% ipython --no-banner

In [1]: import numpy as np

In [2]: np.set_printoptions(precision=2, suppress=True, linewidth=140, floatmode="fixed")

In [3]: rnd = lambda a: np.round(a, 2) + 0

In [4]: W2 = np.array([[3, 4, 5, 0, 9], [3, 7, 9, 3, 9]])

In [5]: m1 = np.repeat(W2, 24 // 2, axis=0)

In [6]: rng = np.random.default_rng(1979)

In [7]: m1 = m1 + 0.05 * rng.normal(size=m1.shape)

In [8]: rnd(m1)
Out[8]: 
array([[ 3.00,  3.99,  4.92,  0.03,  9.05],
       [ 2.99,  4.07,  4.93,  0.01,  9.05],
       [ 2.94,  3.97,  5.10, -0.08,  9.01],
       [ 2.96,  4.06,  4.96, -0.02,  8.97],
       [ 3.01,  4.07,  5.04,  0.07,  9.03],
       [ 2.98,  4.01,  4.98,  0.01,  9.03],
       [ 3.07,  4.04,  5.10, -0.02,  9.02],
       [ 3.06,  4.01,  5.02,  0.01,  9.05],
       [ 2.98,  4.05,  5.00,  0.06,  8.93],
       [ 3.02,  4.05,  4.94, -0.01,  9.01],
       [ 2.96,  3.95,  4.98,  0.04,  9.04],
       [ 3.00,  3.96,  4.90, -0.06,  8.95],
       [ 2.95,  7.04,  8.92,  3.02,  8.98],
       [ 2.91,  7.02,  8.99,  3.01,  9.09],
       [ 2.95,  6.92,  9.02,  3.00,  8.91],
       [ 2.96,  6.98,  9.05,  3.02,  8.91],
       [ 3.00,  6.96,  9.03,  3.01,  8.95],
       [ 3.00,  7.03,  8.97,  3.04,  9.02],
       [ 2.95,  7.02,  9.05,  2.97,  8.95],
       [ 3.04,  6.99,  8.96,  3.00,  8.92],
       [ 2.98,  6.98,  9.03,  3.06,  9.02],
       [ 3.05,  6.88,  8.95,  2.97,  9.03],
       [ 2.98,  7.03,  9.04,  3.10,  9.01],
       [ 3.05,  6.99,  8.99,  3.10,  8.92]])

In [9]: W2 = m1[[7, 12]].astype(float)

In [10]: for _ in range(7):
    ...:     idx = np.linalg.norm(m1[:, None] - W2, axis=-1).argmin(axis=1)
    ...:     W2 = np.array([m1[idx == j].mean(axis=0) for j in range(2)])
    ...: 

In [11]: idx
Out[11]: array([0, 0, 0, 0, 0, 0, 0, 0, 0, 0, 0, 0, 1, 1, 1, 1, 1, 1, 1, 1, 1, 1, 1, 1])

In [12]: np.abs(W2[1] - W2[0]).argmax()
Out[12]: np.int64(2)

In [13]: C2 = np.cov(m1, rowvar=False)

In [14]: rnd(np.corrcoef(m1.T))
Out[14]: 
array([[ 1.00, -0.16, -0.16, -0.15, -0.01],
       [-0.16,  1.00,  1.00,  1.00, -0.35],
       [-0.16,  1.00,  1.00,  1.00, -0.36],
       [-0.15,  1.00,  1.00,  1.00, -0.35],
       [-0.01, -0.35, -0.36, -0.35,  1.00]])

In [15]: rnd(C2)
Out[15]: 
array([[ 0.00, -0.01, -0.01, -0.01,  0.00],
       [-0.01,  2.30,  3.11,  2.34, -0.03],
       [-0.01,  3.11,  4.20,  3.16, -0.04],
       [-0.01,  2.34,  3.16,  2.38, -0.03],
       [ 0.00, -0.03, -0.04, -0.03,  0.00]])

In [16]: rnd(m1.std(axis=0))
Out[16]: array([0.04, 1.48, 2.01, 1.51, 0.05])

In [17]: np.argsort(-m1.std(axis=0).round(6), kind="stable")
Out[17]: array([2, 3, 1, 4, 0])

In [18]: hat = m1 @ np.linalg.solve(m1.T @ m1, m1.T)

In [19]: np.allclose(hat @ hat, hat)
Out[19]: True

In [20]: rnd(hat @ m1[:, 0])
Out[20]: 
array([3.00, 2.99, 2.94, 2.96, 3.01, 2.98, 3.07, 3.06, 2.98, 3.02, 2.96, 3.00, 2.95, 2.91, 2.95, 2.96, 3.00, 3.00, 2.95, 3.04, 2.98, 3.05,
       2.98, 3.05])

In [21]: M = np.loadtxt("a.csv", delimiter=",")

In [22]: M
Out[22]: 
array([[  1.00,   5.00,  -1.00,  -2.00],
       [ -1.00,   7.00,   0.00,  -1.00],
       [  1.00,  10.00,   4.00,   4.00],
       [  1.00,  15.00,   6.00,   4.00],
       [ -3.00,  15.00,   9.00,   4.00],
       [ -3.00,  12.00,   4.00,   0.00],
       [ -5.00,  12.00,   1.00,   2.00],
       [ -2.00,   9.00,  -3.00,   2.00],
       [ -6.00,   5.00,  -3.00,   7.00],
       [-11.00,   8.00,  -6.00,   8.00],
       [-16.00,   4.00,  -8.00,   9.00],
       [-18.00,   2.00,  -6.00,  14.00],
       [-19.00,   4.00,  -3.00,  14.00],
       [-16.00,   2.00,  -4.00,  17.00],
       [-11.00,  -2.00,   1.00,  14.00],
       [-12.00,  -7.00,   2.00,  16.00],
       [ -8.00,  -2.00,   4.00,  18.00],
       [ -8.00,  -1.00,   8.00,  22.00],
       [ -6.00,  -5.00,  10.00,  22.00],
       [-11.00,  -9.00,  15.00,  19.00],
       [ -6.00, -11.00,  20.00,  23.00],
       [ -9.00,  -9.00,  16.00,  23.00],
       [ -5.00, -12.00,  14.00,  28.00],
       [ -9.00,  -9.00,  10.00,  27.00],
       [-12.00,  -8.00,   8.00,  25.00],
       [-13.00, -12.00,   9.00,  25.00],
       [ -8.00, -14.00,  11.00,  23.00]])

In [23]: Xc = M - M.mean(axis=0)

In [24]: V = np.linalg.svd(Xc)[2][:3]

In [25]: out = Xc - Xc @ V.T @ V

In [26]: rnd(np.linalg.norm(out) / np.linalg.norm(Xc))
Out[26]: np.float64(0.14)

In [27]: rnd((Xc @ V.T).std(axis=0))
Out[27]: array([13.69,  7.07,  3.15])

In [28]: hat = M @ np.linalg.solve(M.T @ M, M.T)

In [29]: rnd(np.trace(hat))
Out[29]: np.float64(4.0)

In [30]: feats = np.load("x.npy")

In [31]: feats
Out[31]: 
array([[ 5.30, -2.00,  3.00, -3.00],
       [ 5.00, -0.70,  1.00, -3.00],
       [-3.00,  2.00,  2.30, -1.00],
       [ 5.00, -2.00,  3.00, -2.70]])

In [32]: out = np.array([[-1, 1], [3, 0]])

In [33]: W2 = np.kron(out, feats)

In [34]: rnd(W2)
Out[34]: 
array([[-5.30,  2.00, -3.00,  3.00,  5.30, -2.00,  3.00, -3.00],
       [-5.00,  0.70, -1.00,  3.00,  5.00, -0.70,  1.00, -3.00],
       [ 3.00, -2.00, -2.30,  1.00, -3.00,  2.00,  2.30, -1.00],
       [-5.00,  2.00, -3.00,  2.70,  5.00, -2.00,  3.00, -2.70],
       [15.90, -6.00,  9.00, -9.00,  0.00,  0.00,  0.00,  0.00],
       [15.00, -2.10,  3.00, -9.00,  0.00,  0.00,  0.00,  0.00],
       [-9.00,  6.00,  6.90, -3.00,  0.00,  0.00,  0.00,  0.00],
       [15.00, -6.00,  9.00, -8.10,  0.00,  0.00,  0.00,  0.00]])

In [35]: arr = np.diag(10 * np.array([1, 1, -1, -2, -3])) + np.array([[0, 2, -3, 2, 2],
    ...:     [-2, 2, -2, -2, -1],
    ...:     [-1, 3, 0, -1, 0],
    ...:     [-1, 3, -1, 2, 3],
    ...:     [0, 3, 0, -1, 0]])

In [36]: arr
Out[36]: 
array([[ 10,   2,  -3,   2,   2],
       [ -2,  12,  -2,  -2,  -1],
       [ -1,   3, -10,  -1,   0],
       [ -1,   3,  -1, -18,   3],
       [  0,   3,   0,  -1, -30]])

In [37]: def softmax(z):
    ...:     e = np.exp(z - z.max(axis=-1, keepdims=True))
    ...:     return e / e.sum(axis=-1, keepdims=True)
    ...: 

In [38]: rnd(softmax(10 * arr[2]))
Out[38]: array([0.00, 1.00, 0.00, 0.00, 0.00])

In [39]: rnd(softmax(arr).sum(axis=1))
Out[39]: array([1.00, 1.00, 1.00, 1.00, 1.00])

In [40]: scores = arr @ arr.T / np.sqrt(5)

In [41]: rnd(softmax(scores))
Out[41]: 
array([[1.00, 0.00, 0.00, 0.00, 0.00],
       [0.00, 1.00, 0.00, 0.00, 0.00],
       [0.00, 0.00, 1.00, 0.00, 0.00],
       [0.00, 0.00, 0.00, 1.00, 0.00],
       [0.00, 0.00, 0.00, 0.00, 1.00]])

In [42]: rnd(softmax(scores)[2] @ arr)
Out[42]: array([ -1.00,   3.00, -10.00,  -1.00,   0.00])

In [43]: rnd(softmax(scores + np.triu(np.full(scores.shape, -np.inf), 1)))
Out[43]: 
array([[1.00, 0.00, 0.00, 0.00, 0.00],
       [0.00, 1.00, 0.00, 0.00, 0.00],
       [0.00, 0.00, 1.00, 0.00, 0.00],
       [0.00, 0.00, 0.00, 1.00, 0.00],
       [0.00, 0.00, 0.00, 0.00, 1.00]])

In [44]: r0 = np.array([-3, 5])

In [45]: np.cross(arr[4, :3], arr[2, :3])
Out[45]: array([-30,   0,   3])

In [46]: np.array([np.convolve(row, r0, "same") for row in arr])
Out[46]: 
array([[-30,  44,  19, -21,   4],
       [  6, -46,  66,  -4,  -7],
       [  3, -14,  45, -47,  -5],
       [  3, -14,  18,  49, -99],
       [  0,  -9,  15,   3,  85]])

In [47]: O = arr.astype(float).copy()

In [48]: for j in range(5):
    ...:     O[:, j] -= O[:, :j] @ (O[:, :j].T @ O[:, j])
    ...:     O[:, j] /= np.linalg.norm(O[:, j])
    ...: 

In [49]: rnd(O.T @ O)
Out[49]: 
array([[1.00, 0.00, 0.00, 0.00, 0.00],
       [0.00, 1.00, 0.00, 0.00, 0.00],
       [0.00, 0.00, 1.00, 0.00, 0.00],
       [0.00, 0.00, 0.00, 1.00, 0.00],
       [0.00, 0.00, 0.00, 0.00, 1.00]])
